% ipython --no-banner

In [1]: import numpy as np

In [2]: from numpy import linalg as LA

In [3]: np.set_printoptions(precision=4, suppress=True, linewidth=160, sign=" ")

In [4]: mat = np.tanh(np.array([[0.1, 0.9, -0.1],
   ...:     [-0.8, 0.1, -1.2],
   ...:     [1.0, -0.6, 0.9],
   ...:     [0.9, 0.7, 0.0],
   ...:     [-0.4, 0.3, 0.5],
   ...:     [-0.8, 0.0, -0.1],
   ...:     [0.6, -0.1, -0.2],
   ...:     [0.7, 1.1, -1.0],
   ...:     [0.3, -1.6, -0.3],
   ...:     [-0.2, 1.1, 1.5],
   ...:     [-0.4, 0.5, 0.5],
   ...:     [0.1, -1.2, 0.1],
   ...:     [0.1, 1.4, 1.5],
   ...:     [0.4, -1.0, -0.9],
   ...:     [-0.9, 0.5, 1.4],
   ...:     [-0.1, 0.8, 1.8],
   ...:     [-0.7, 0.2, -0.5],
   ...:     [-0.9, 0.2, -1.1],
   ...:     [-0.2, -0.4, 1.4],
   ...:     [0.3, 0.2, -0.2],
   ...:     [-1.7, 0.2, 1.1],
   ...:     [0.8, 0.8, -0.6],
   ...:     [-2.6, 0.5, 1.1],
   ...:     [0.2, -0.4, 1.0],
   ...:     [0.8, 0.2, 1.3]]) @ np.array([[2.1, 0.3, 0.3, -0.4], [1.3, 0.7, -1.0, 2.2], [-0.3, 0.9, -0.5, 0.5]]))

In [5]: mat
Out[5]: 
array([[ 0.8875,  0.5154, -0.6751,  0.9554],
       [-0.8306, -0.8483,  0.2543, -0.0599],
       [ 0.7818,  0.598 ,  0.4219, -0.8538],
       [ 0.9926,  0.6411, -0.4053,  0.8275],
       [-0.537 ,  0.493 , -0.585 ,  0.7895],
       [-0.9289, -0.3185, -0.1877,  0.2636],
       [ 0.8306, -0.0699,  0.3627, -0.508 ],
       [ 0.9967,  0.0798, -0.3714,  0.9275],
       [-0.8764, -0.8617,  0.9508, -0.999 ],
       [ 0.508 ,  0.968 , -0.9571,  0.997 ],
       [-0.3275,  0.5915, -0.7014,  0.9069],
       [-0.881 , -0.6169,  0.8275, -0.9897],
       [ 0.9186,  0.9823, -0.9716,  0.999 ],
       [-0.1877, -0.8832,  0.917 , -0.9928],
       [-0.9302,  0.8717, -0.8996,  0.9737],
       [ 0.2821,  0.9732, -0.9391,  0.991 ],
       [-0.7857, -0.4777, -0.1586,  0.4382],
       [-0.8617, -0.8076,  0.0798,  0.2449],
       [-0.8764,  0.7259, -0.3452, -0.0997],
       [ 0.7398,  0.05  , -0.01  ,  0.2165],
       [-0.9986,  0.5511, -0.8511,  0.9316],
       [ 0.994 ,  0.2543, -0.2543,  0.8144],
       [-0.9999,  0.508 , -0.9498,  0.9908],
       [-0.3799,  0.5915, -0.04  , -0.4301],
       [ 0.9138,  0.9138, -0.5441,  0.6469]])

In [6]: B = np.c_[mat[:, :1] @ np.array([[4]]), np.array([-3, -3, 2, -2, -1, 3, -3, -1, -3, 3, -3, 1, 2, -2, 1, -1, -1, 3, 0, 0, 0, -1, 2, -3, -1])]

In [7]: B
Out[7]: 
array([[ 3.55  , -3.    ],
       [-3.3223, -3.    ],
       [ 3.1272,  2.    ],
       [ 3.9705, -2.    ],
       [-2.1482, -1.    ],
       [-3.7154,  3.    ],
       [ 3.3223, -3.    ],
       [ 3.9867, -1.    ],
       [-3.5056, -3.    ],
       [ 2.0319,  3.    ],
       [-1.3099, -3.    ],
       [-3.5238,  1.    ],
       [ 3.6744,  2.    ],
       [-0.751 , -2.    ],
       [-3.7209,  1.    ],
       [ 1.1285, -1.    ],
       [-3.1427, -1.    ],
       [-3.4469,  3.    ],
       [-3.5056,  0.    ],
       [ 2.9591,  0.    ],
       [-3.9945,  0.    ],
       [ 3.9759, -1.    ],
       [-3.9997,  2.    ],
       [-1.5198, -3.    ],
       [ 3.6551, -1.    ]])

In [8]: LA.matrix_rank(B)
Out[8]: np.int64(2)

In [9]: np.round(LA.lstsq(mat, B[:, 0])[0], 4) + 0
Out[9]: array([ 4.,  0.,  0.,  0.])

In [10]: np.round(LA.norm(B - mat @ LA.lstsq(mat, B)[0], axis=0), 4) + 0
Out[10]: array([ 0.    ,  9.6274])

In [11]: M = np.load("mat.npy")

In [12]: M
Out[12]: 
array([[-1.0909,  3.4453, -0.2193, -0.9689,  1.2149,  0.6904,  0.0214],
       [-2.5455, -0.5508,  1.6611,  0.0831,  0.975 , -2.3397, -0.1625],
       [ 0.    , -1.1713,  0.0987, -3.3964,  0.4363,  0.2906,  1.6757],
       [-0.9091,  0.1965,  2.6353, -0.1277, -2.1004,  1.9385, -0.0661],
       [ 1.2727,  1.3882,  0.2949, -1.1212, -2.2359, -2.452 , -0.3121],
       [ 0.5455,  0.6786,  0.6729,  1.4912,  0.0643, -0.4399,  3.5168],
       [-2.3636, -0.1684, -2.3871,  0.1473, -1.992 ,  0.0336,  0.8341]])

In [13]: r0 = np.array([-1, -1, 1])

In [14]: np.cross(M[0, :3], M[3, :3])
Out[14]: array([ 9.1225,  3.0743,  2.9177])

In [15]: r0 = np.array([2, 3, 1, 2, 1, 2, 2])

In [16]: B = M + np.outer(r0, np.eye(7)[1])

In [17]: LA.matrix_rank(LA.inv(B) - LA.inv(M), tol=1e-8)
Out[17]: np.int64(1)

In [18]: J = np.load("test13.npy")

In [19]: J
Out[19]: 
array([[ 0.,  0.,  0.,  0.,  0.,  3.],
       [ 0.,  0.,  0.,  0.,  0.,  0.],
       [ 0.,  0.,  0.,  0.,  0.,  2.],
       [ 0.,  0.,  0.,  0.,  0.,  0.],
       [ 0.,  0.,  0.,  0.,  0.,  3.],
       [ 3.,  0.,  2.,  0.,  3.,  0.]])

In [20]: # looks like rank 2

In [21]: def softmax(z):
    ...:     e = np.exp(z - z.max(axis=-1, keepdims=True))
    ...:     return e / e.sum(axis=-1, keepdims=True)
    ...: 

In [22]: softmax(J[5] + -3)
Out[22]: array([ 0.3973,  0.0198,  0.1461,  0.0198,  0.3973,  0.0198])

In [23]: np.round(softmax(10 * J[5]), 4) + 0
Out[23]: array([ 0.5,  0. ,  0. ,  0. ,  0.5,  0. ])

In [24]: S = J @ J.T / np.sqrt(6)

In [25]: softmax(S)[5] @ J
Out[25]: array([ 2.9981,  0.    ,  1.9987,  0.    ,  2.9981,  0.001 ])

In [26]: softmax(S).round(6).argmax(axis=1)
Out[26]: array([ 0,  0,  0,  0,  0,  5])

In [27]: m1 = np.array([[6.0, -2.0, 0.0, 1.0, 2.0, 1.0],
    ...:     [-2.0, 9.0, 0.0, -2.0, -4.0, -2.0],
    ...:     [0.0, 0.0, 5.0, 0.0, 0.0, 0.0],
    ...:     [1.0, -2.0, 0.0, 6.0, 2.0, 1.0],
    ...:     [2.0, -4.0, 0.0, 2.0, 9.0, 2.0],
    ...:     [1.0, -2.0, 0.0, 1.0, 2.0, 6.0]])

In [28]: m1
Out[28]: 
array([[ 6., -2.,  0.,  1.,  2.,  1.],
       [-2.,  9.,  0., -2., -4., -2.],
       [ 0.,  0.,  5.,  0.,  0.,  0.],
       [ 1., -2.,  0.,  6.,  2.,  1.],
       [ 2., -4.,  0.,  2.,  9.,  2.],
       [ 1., -2.,  0.,  1.,  2.,  6.]])

In [29]: # equal to its transpose

In [30]: Q, R = LA.qr(m1)

In [31]: np.allclose(R.T @ R, m1.T @ m1)
Out[31]: True

In [32]: Q.shape, R.shape
Out[32]: ((6, 6), (6, 6))

In [33]: Q @ R
Out[33]: 
array([[ 6., -2.,  0.,  1.,  2.,  1.],
       [-2.,  9.,  0., -2., -4., -2.],
       [ 0.,  0.,  5.,  0.,  0.,  0.],
       [ 1., -2.,  0.,  6.,  2.,  1.],
       [ 2., -4.,  0.,  2.,  9.,  2.],
       [ 1., -2.,  0.,  1.,  2.,  6.]])

In [34]: np.round(Q.T @ Q, 4) + 0
Out[34]: 
array([[ 1.,  0.,  0.,  0.,  0.,  0.],
       [ 0.,  1.,  0.,  0.,  0.,  0.],
       [ 0.,  0.,  1.,  0.,  0.,  0.],
       [ 0.,  0.,  0.,  1.,  0.,  0.],
       [ 0.,  0.,  0.,  0.,  1.,  0.],
       [ 0.,  0.,  0.,  0.,  0.,  1.]])

In [35]: T = np.stack([m1, -3 * m1, m1[::-1]])

In [36]: LA.matrix_rank(T.reshape(3, -1))
Out[36]: np.int64(2)

In [37]: LA.norm(T, axis=(1, 2))
Out[37]: array([ 19.5192,  58.5577,  19.5192])
